$ python -q
>>> import numpy as np
>>> from numpy import linalg as LA
>>> np.set_printoptions(precision=3, suppress=True, linewidth=140, sign=" ")
>>> tidy = lambda a: np.round(a, 3) + 0
>>> J = np.loadtxt("m.csv", delimiter=",")
>>> print(tidy(J))
[[ 1.     0.     0.   ]
 [ 0.     0.809  0.588]
 [ 0.    -0.588  0.809]]
>>> other = np.array([[2, 1, 0], [1, 0, 0], [3, 0, 2]])
>>> print(LA.matrix_rank(J @ other))
3
>>> print(tidy(np.einsum("ik,kj->ij", J, other)))
[[ 2.     1.     0.   ]
 [ 2.572  0.     1.176]
 [ 1.839  0.     1.618]]
>>> print(np.vstack([J, other.T]).shape)
(6, 3)
>>> print(tidy(other.T @ J.T))
[[ 2.     2.572  1.839]
 [ 1.     0.     0.   ]
 [ 0.     1.176  1.618]]
>>> print(tidy(J @ other))
[[ 2.     1.     0.   ]
 [ 2.572  0.     1.176]
 [ 1.839  0.     1.618]]
>>> X = np.loadtxt("block0.csv", delimiter=",")
>>> print(X)
[[ 0.  6. -3.  7.  3. -3. -1.  6.]
 [-6.  0. -4. -8.  5. -3.  0.  1.]
 [ 3.  4.  0.  4. -6.  4.  4. -2.]
 [-7.  8. -4.  0.  9. -5.  1.  1.]
 [-3. -5.  6. -9.  0.  2. -4.  6.]
 [ 3.  3. -4.  5. -2.  0. -5. -8.]
 [ 1.  0. -4. -1.  4.  5.  0. -6.]
 [-6. -1.  2. -1. -6.  8.  6.  0.]]
>>> # skew, so no eigenvalue has a real part
>>> rng = np.random.default_rng(25931)
>>> labels = rng.permutation(8)
>>> print(labels)
[ 4  7  1  3  6  2  0  5]
>>> other = X[labels][:, labels]
>>> print(tidy(np.sort(np.abs(LA.eigvals(other)))))
[  3.417   3.417   5.521   5.521  13.072  13.072  20.687  20.687]
>>> print(np.diag(other))
[ 0.  0.  0.  0.  0.  0.  0.  0.]
>>> K = np.load("test16.npy")
>>> print(K)
[[ 3  3  0  4]
 [ 3  3  3  0]
 [ 0  3  3  3]
 [ 4  0  3  3]]
>>> theta = np.radians(72)
>>> Rm = np.eye(4)
>>> Rm[0, 0] = Rm[3, 3] = np.cos(theta)
>>> Rm[0, 3], Rm[3, 0] = -np.sin(theta), np.sin(theta)
>>> print(tidy(Rm))
[[ 0.309  0.     0.    -0.951]
 [ 0.     1.     0.     0.   ]
 [ 0.     0.     1.     0.   ]
 [ 0.951  0.     0.     0.309]]
>>> other = K @ Rm.T
>>> print(tidy(LA.svd(K, compute_uv=False)), tidy(LA.svd(other, compute_uv=False)))
[ 9.541  3.541  3.459  2.541] [ 9.541  3.541  3.459  2.541]
>>> print(tidy(LA.det(Rm)), tidy(np.trace(Rm)))
1.0 2.618
>>> print(tidy(np.abs(other - K).max(axis=0)))
[ 5.877  0.     0.     2.853]
>>> print(tidy(other))
[[-2.877  3.     0.     4.089]
 [ 0.927  3.     3.     2.853]
 [-2.853  3.     3.     0.927]
 [-1.617  0.     3.     4.731]]
>>> print(np.allclose(K @ K.T, other @ other.T))
True
>>> vals, vecs = LA.eigh(K)
>>> x = np.array([-1, -4, 4, -3])
>>> print(tidy(LA.eigvalsh(K[1:, 1:])))
[-1.243  3.     7.243]
>>> print(np.abs(K).sum(axis=1).max(), tidy(np.abs(vals).max()))
10 9.541
>>> print(np.all(LA.eigvalsh(K) > 0))
False
>>> print([round(float(LA.det(K[:i, :i])), 2) + 0 for i in range(1, 5)])
[3.0, 0.0, -27.0, -297.0]
>>> vals, vecs = LA.eig(K)
>>> print(tidy(K @ vecs[:, 0] - vals[0] * vecs[:, 0]))
[ 0.  0.  0.  0.]
>>> print(tidy(vals))
[-3.541  9.541  2.541  3.459]
>>> print(tidy(np.prod(vals)))
-297.0
>>> labels = rng.permutation(4)
>>> print(labels)
[ 1  3  0  2]
>>> other = K[labels][:, labels]
>>> print(np.trace(other))
12
>>> print(np.allclose(other, K))
False
>>> M = np.load("data.npy")
>>> print(M)
[[ 3  0  3  3  1]
 [ 1  3  0  3  3]
 [ 3  1  3  0  3]
 [ 3  3  1  3  0]
 [ 0  3  3  1  3]]
>>> print(tidy(np.sort(np.abs(np.fft.fft(M[0])))), tidy(np.sort(LA.svd(M, compute_uv=False))))
[  1.814   1.814   4.088   4.088  10.   ] [  1.814   1.814   4.088   4.088  10.   ]
>>> print((M @ M)[0])
[ 27  15  24  19  15]
>>> print(M @ np.ones(5))
[ 10.  10.  10.  10.  10.]
>>> print(M @ (-1.0) ** np.arange(5))
[ 4. -2.  8. -2.  2.]
>>> print(tidy(np.fft.fft(M[0])))
[10.   +0.j    -1.545+0.951j  4.045+0.588j  4.045-0.588j -1.545-0.951j]
